% ipython --no-banner

In [1]: import numpy as np

In [2]: from numpy import linalg as LA

In [3]: np.set_printoptions(precision=3, suppress=True, linewidth=160)

In [4]: rd = lambda a: np.round(a, 3) + 0

In [5]: X = np.load("out10.npy")

In [6]: X
Out[6]: 
array([[19.623, 10.389,  0.626, -0.541, -0.497],
       [21.104, 11.757, -0.461,  0.117,  0.591],
       [21.552, 10.371,  0.019, -0.653, -1.712],
       [20.09 ,  9.431, -0.227, -0.111, -0.913],
       [19.068,  9.227,  0.059,  1.089,  1.459],
       [20.093, 10.469, -1.37 , -1.058, -0.59 ],
       [19.835,  9.642,  0.405,  0.875,  1.071],
       [21.497, 10.295, -0.934,  0.073, -0.603],
       [20.607, 11.038,  0.207, -0.1  ,  1.652],
       [19.412, 11.049,  1.975, -1.767,  0.33 ],
       [20.576, 11.233, -0.156, -0.109, -1.746],
       [18.511, 12.115, -0.106, -0.633,  0.959],
       [21.271, 11.971, -1.027, -1.6  , -1.122],
       [19.715, 11.2  , -0.025,  0.844,  1.162],
       [19.889, 10.777, -0.57 , -1.064,  0.819],
       [20.072, 11.436,  1.674, -0.946, -0.422],
       [20.103,  9.085,  0.199, -0.345,  1.037],
       [20.25 , 10.425, -0.889, -0.309,  0.398],
       [19.472,  9.985,  1.081,  1.628, -0.037],
       [21.443,  9.653, -1.148,  2.053,  0.124],
       [19.302,  9.299, -0.391, -1.968,  0.396],
       [19.747,  9.749, -1.669, -0.442,  0.339],
       [18.869,  9.797, -1.334, -0.672,  0.899],
       [19.453, 11.844,  1.161, -0.101, -0.305],
       [21.338,  8.626, -0.167,  0.46 , -1.293],
       [22.51 , 11.318, -2.282, -0.52 , -0.465]])

In [7]: Xc = (X - X.mean(axis=0)) / X.std(axis=0)

In [8]: np.argwhere(np.abs(Xc) > 2)
Out[8]: 
array([[ 9,  2],
       [19,  3],
       [25,  0],
       [25,  2]])

In [9]: b = LA.lstsq(np.delete(Xc, 1, axis=1), Xc[:, 1])[0]

In [10]: rd(b)
Out[10]: array([ 0.259,  0.225, -0.36 ,  0.113])

In [11]: round(np.log10(LA.cond(X)))
Out[11]: 2

In [12]: np.argsort(-LA.norm(X, axis=0).round(6), kind="stable")[:3]
Out[12]: array([0, 1, 2])

In [13]: cov = np.cov(X, rowvar=False)

In [14]: rd(np.corrcoef(X.T))
Out[14]: 
array([[ 1.   ,  0.066, -0.418,  0.111, -0.515],
       [ 0.066,  1.   ,  0.118, -0.307, -0.067],
       [-0.418,  0.118,  1.   ,  0.019,  0.066],
       [ 0.111, -0.307,  0.019,  1.   ,  0.173],
       [-0.515, -0.067,  0.066,  0.173,  1.   ]])
